>>> import numpy as np
>>> import numpy.linalg as la
>>> np.set_printoptions(suppress=True, linewidth=140)
>>> A = np.array([[2, 3, 4, 5], [6, 7, 8, 9], [10, 11, 12, 13], [14, 15, 16, 17]])
>>> # looks like rank 2
>>> rng = np.random.default_rng(76)
>>> idx = rng.permutation(4)
>>> print(idx)
[3 2 1 0]
>>> A2 = A[idx][:, idx]
>>> print(np.trace(A2))
38
>>> np.round(np.sort(np.abs(la.eigvals(A2))), 1) + 0
array([ 0.,  0.,  2., 40.])
>>> print(A2)
[[17 16 15 14]
 [13 12 11 10]
 [ 9  8  7  6]
 [ 5  4  3  2]]
>>> J = np.load("arr.npy")
>>> J
array([[3, 2, 3],
       [2, 2, 2],
       [3, 1, 0]])
>>> q, R = la.qr(J)
>>> np.trace(q @ q.T)
np.float64(3.0)
>>> np.allclose(R.T @ R, J.T @ J)
True
>>> print(np.round(q @ R, 1) + 0)
[[3. 2. 3.]
 [2. 2. 2.]
 [3. 1. 0.]]
>>> round(float(abs(R[0, 0])), 1), round(float(la.norm(J[:, 0])), 1)
(4.7, 4.7)
>>> np.round(np.abs(np.diag(R)), 1)
array([4.7, 1.1, 1.1])
>>> q.round(1)
array([[-0.6, -0.2, -0.7],
       [-0.4, -0.7,  0.6],
       [-0.6,  0.7,  0.4]])
>>> np.round(q.T @ q, 1) + 0
array([[1., 0., 0.],
       [0., 1., 0.],
       [0., 0., 1.]])
>>> F = np.load("m.npy")
>>> F
array([[ 5,  3, -3],
       [ 3,  6, -2],
       [-3, -2, 19]])
>>> vals, vecs = la.eig(F)
>>> np.round(np.sort(la.eigvals(F @ F)), 1)
array([  5.7,  56.5, 403.8])
>>> np.round(np.sort(la.eigvals(la.inv(F))), 1) + 0
array([0. , 0.1, 0.4])
>>> np.round(np.sort(la.eigvals(F.T)), 1)
array([ 2.4,  7.5, 20.1])
>>> idx = rng.permutation(3)
>>> print(idx)
[0 2 1]
>>> A2 = F[idx][:, idx]
>>> np.round(np.sort(np.abs(la.eigvals(A2))), 1)
array([ 2.4,  7.5, 20.1])
>>> print(np.diag(A2))
[ 5 19  6]
>>> np.allclose(A2, F)
False
